In [1]: import numpy as np

In [2]: np.set_printoptions(precision=2, suppress=True, linewidth=200, legacy="1.25")

In [3]: def rd(a):
   ...:     return np.round(a, 2) + 0
   ...: 

In [4]: cent = np.array([[1.2, 0.8, 1.6, 0.6], [0.2, 1.3, 0.3, -0.6]])

In [5]: rng = np.random.default_rng(4)

In [6]: X = np.array([[-2, 2],
   ...:     [-3, 0],
   ...:     [0, -3],
   ...:     [-3, -1],
   ...:     [-1, 0],
   ...:     [2, 0],
   ...:     [0, -3],
   ...:     [-1, -2],
   ...:     [0, -3],
   ...:     [2, -2],
   ...:     [1, 2],
   ...:     [-3, -3],
   ...:     [0, 0],
   ...:     [-3, -3],
   ...:     [-3, -2],
   ...:     [-1, -2],
   ...:     [0, 3],
   ...:     [2, -3],
   ...:     [1, -3],
   ...:     [-3, 0],
   ...:     [0, 2],
   ...:     [-1, -1],
   ...:     [3, -2]]) @ cent + 0.3 * rng.normal(size=(23, 4))

In [7]: rd(X)
Out[7]: 
array([[-2.2 ,  0.95, -2.1 , -2.2 ],
       [-4.09, -2.4 , -4.99, -1.76],
       [-1.08, -3.83, -0.83,  2.27],
       [-3.71, -3.55, -5.55, -0.52],
       [-1.77, -0.47, -1.7 , -0.86],
       [ 2.2 ,  1.4 ,  3.31,  1.17],
       [-0.16, -4.45, -0.9 ,  1.53],
       [-1.37, -4.04, -2.3 ,  0.66],
       [-1.05, -3.6 , -0.85,  2.1 ],
       [ 2.29, -1.29,  2.36,  2.34],
       [ 1.82,  3.66,  1.99, -0.78],
       [-4.44, -6.48, -5.77, -0.04],
       [ 0.62, -0.15, -0.09,  0.14],
       [-4.49, -6.41, -5.7 ,  0.23],
       [-4.39, -4.59, -5.51, -0.55],
       [-1.35, -3.2 , -1.88,  0.65],
       [ 0.59,  3.99,  0.6 , -1.44],
       [ 1.57, -2.68,  2.92,  2.96],
       [ 0.25, -2.54,  0.6 ,  2.72],
       [-3.85, -2.47, -5.31, -2.37],
       [ 0.11,  2.58,  0.84, -0.47],
       [-1.71, -1.8 , -2.08, -0.05],
       [ 2.76, -0.64,  3.97,  2.64]])

In [8]: B = np.c_[X[:, :1] @ np.array([[-7]]), np.array([3, 3, 0, 2, 3, 0, -3, 3, -2, 2, 0, 0, 0, 0, 2, -2, 2, -1, 2, 3, -1, 1, -1])]

In [9]: print(rd(B))
[[ 15.37   3.  ]
 [ 28.65   3.  ]
 [  7.58   0.  ]
 [ 25.94   2.  ]
 [ 12.42   3.  ]
 [-15.42   0.  ]
 [  1.09  -3.  ]
 [  9.57   3.  ]
 [  7.32  -2.  ]
 [-16.01   2.  ]
 [-12.77   0.  ]
 [ 31.08   0.  ]
 [ -4.32   0.  ]
 [ 31.4    0.  ]
 [ 30.76   2.  ]
 [  9.42  -2.  ]
 [ -4.16   2.  ]
 [-10.97  -1.  ]
 [ -1.72   2.  ]
 [ 26.94   3.  ]
 [ -0.75  -1.  ]
 [ 11.97   1.  ]
 [-19.29  -1.  ]]

In [10]: rd(np.linalg.norm(B - X @ np.linalg.lstsq(X, B)[0], axis=0))
Out[10]: array([0.  , 7.79])

In [11]: rd(np.linalg.norm(np.linalg.qr(X)[0].T @ B, axis=0) ** 2 / ((B ** 2).sum(axis=0) + 1e-12))
Out[11]: array([1.  , 0.29])

In [12]: np.linalg.matrix_rank(np.c_[X, B])
Out[12]: 5

In [13]: rd(np.linalg.lstsq(X, B[:, 0])[0])
Out[13]: array([-7.,  0.,  0.,  0.])

In [14]: x = np.array([1, 0, 2, -1])

In [15]: rhs = X @ x

In [16]: rd(np.linalg.solve(X.T @ X, X.T @ rhs))
Out[16]: array([ 1.,  0.,  2., -1.])

In [17]: np.linalg.solve(X, rhs)
LinAlgError: Last 2 dimensions of the array must be square


In [18]: rhs = rhs + 0.3 * rng.normal(size=23)

In [19]: rd(rhs)
Out[19]: array([ -4.2 , -12.52,  -4.64, -14.23,  -4.26,   8.01,  -3.33,  -6.65,  -4.87,   4.63,   6.9 , -15.71,   0.42, -15.87, -15.02,  -5.61,   2.81,   4.85,  -1.24, -12.03,   2.44,  -5.83,   7.97])

In [20]: beta, *_ = np.linalg.lstsq(X, rhs)

In [21]: beta.round()
Out[21]: array([ 1., -0.,  2., -1.])

In [22]: data = np.load("w.npy")

In [23]: rd(data)
Out[23]: 
array([[-0.26, -0.06,  0.07,  0.07,  0.2 ,  0.25],
       [ 0.47, -0.28,  0.14,  0.37, -0.49,  0.1 ],
       [-0.18, -0.75, -0.05, -0.29, -0.2 , -0.42],
       [ 0.12, -0.24, -0.1 ,  0.  ,  0.28, -0.21],
       [ 0.64,  0.11, -0.08, -0.66,  0.05,  0.  ],
       [ 0.12,  0.35,  0.33, -0.11, -0.28, -0.23],
       [ 0.06, -0.19,  0.9 , -0.02,  0.26,  0.04],
       [ 0.47, -0.14, -0.16,  0.45,  0.53, -0.14],
       [ 0.12, -0.01, -0.02,  0.3 , -0.42,  0.07],
       [-0.06,  0.32,  0.07,  0.2 ,  0.01, -0.79]])

In [24]: B = np.c_[data[:, :2] @ np.array([[4, 3], [3, -2]]), np.array([2, 6, 8, 0, 0, 3, 9, 0, 8, 9])]

In [25]: rd(B)
Out[25]: 
array([[-1.24, -0.67,  2.  ],
       [ 1.03,  1.96,  6.  ],
       [-2.96,  0.98,  8.  ],
       [-0.25,  0.83,  0.  ],
       [ 2.9 ,  1.71,  0.  ],
       [ 1.52, -0.35,  3.  ],
       [-0.33,  0.55,  9.  ],
       [ 1.44,  1.69,  0.  ],
       [ 0.43,  0.38,  8.  ],
       [ 0.74, -0.82,  9.  ]])

In [26]: print(rd(np.linalg.norm(B - data @ np.linalg.lstsq(data, B)[0], axis=0)))
[0.  0.  8.2]

In [27]: rd(np.linalg.lstsq(data, B[:, 0])[0])
Out[27]: array([4., 3., 0., 0., 0., 0.])

In [28]: np.linalg.matrix_rank(B)
Out[28]: 3

In [29]: t3 = np.stack([data, 3 * data, data[::-1]])

In [30]: rd(np.linalg.norm(t3, axis=(1, 2)))
Out[30]: array([2.45, 7.35, 2.45])

In [31]: print(np.linalg.matrix_rank(t3.reshape(3, -1)))
2

In [32]: rd(data[:, 0] @ data[:, 3])
Out[32]: 0.0

In [33]: rd(data.T @ data)
Out[33]: 
array([[1., 0., 0., 0., 0., 0.],
       [0., 1., 0., 0., 0., 0.],
       [0., 0., 1., 0., 0., 0.],
       [0., 0., 0., 1., 0., 0.],
       [0., 0., 0., 0., 1., 0.],
       [0., 0., 0., 0., 0., 1.]])

In [34]: ang = np.radians(180)

In [35]: Rm = np.eye(6)

In [36]: Rm[0, 0] = Rm[2, 2] = np.cos(ang)

In [37]: Rm[0, 2], Rm[2, 0] = -np.sin(ang), np.sin(ang)

In [38]: rd(Rm)
Out[38]: 
array([[-1.,  0.,  0.,  0.,  0.,  0.],
       [ 0.,  1.,  0.,  0.,  0.,  0.],
       [ 0.,  0., -1.,  0.,  0.,  0.],
       [ 0.,  0.,  0.,  1.,  0.,  0.],
       [ 0.,  0.,  0.,  0.,  1.,  0.],
       [ 0.,  0.,  0.,  0.,  0.,  1.]])

In [39]: B = data @ Rm.T

In [40]: print(np.allclose(np.linalg.norm(data, axis=1), np.linalg.norm(B, axis=1)))
True

In [41]: rd(np.linalg.det(Rm)), np.trace(Rm)
Out[41]: (1.0, 2.0)

In [42]: W0 = np.load("x.npy")

In [43]: W0
Out[43]: 
array([[-2,  1, -4, -3,  1,  2,  0],
       [ 1, -4,  1, -1,  1,  1, -3],
       [-4,  1, -2, -2, -1,  4,  3],
       [-3, -1, -2,  0,  0, -1, -1],
       [ 1,  1, -1,  0, -2, -4, -1],
       [ 2,  1,  4, -1, -4,  4,  0],
       [ 0, -3,  3, -1, -1,  0,  2]])

In [44]: [round(float(np.linalg.det(W0[:i, :i])), 2) + 0 for i in range(1, 8)]
Out[44]: [-2.0, 7.0, 44.0, 121.0, -330.0, -69.0, 6260.0]

In [45]: rd(np.linalg.eigvalsh(W0).min())
Out[45]: -9.33

In [46]: np.all(np.linalg.eigvalsh(W0) > 0)
Out[46]: False

In [47]: r0 = np.array([2, 1, -2, 0, 1, -1, -1])

In [48]: B = W0 + np.outer(r0, np.eye(7)[2])

In [49]: rd(np.linalg.det(B) / np.linalg.det(W0)), rd(1 + np.linalg.solve(W0, r0)[2])
Out[49]: (1.8, 1.8)

In [50]: B
Out[50]: 
array([[-2.,  1., -2., -3.,  1.,  2.,  0.],
       [ 1., -4.,  2., -1.,  1.,  1., -3.],
       [-4.,  1., -4., -2., -1.,  4.,  3.],
       [-3., -1., -2.,  0.,  0., -1., -1.],
       [ 1.,  1.,  0.,  0., -2., -4., -1.],
       [ 2.,  1.,  3., -1., -4.,  4.,  0.],
       [ 0., -3.,  2., -1., -1.,  0.,  2.]])

In [51]: B = W0[0, 0] * W0[1:] - np.outer(W0[1:, 0], W0[0])

In [52]: B
Out[52]: 
array([[  0,   7,   2,   5,  -3,  -4,   6],
       [  0,   2, -12,  -8,   6,   0,  -6],
       [  0,   5,  -8,  -9,   3,   8,   2],
       [  0,  -3,   6,   3,   3,   6,   2],
       [  0,  -4,   0,   8,   6, -12,   0],
       [  0,   6,  -6,   2,   2,   0,  -4]])

In [53]: W0[:, 0] / W0[0, 0]
Out[53]: array([ 1. , -0.5,  2. ,  1.5, -0.5, -1. , -0. ])
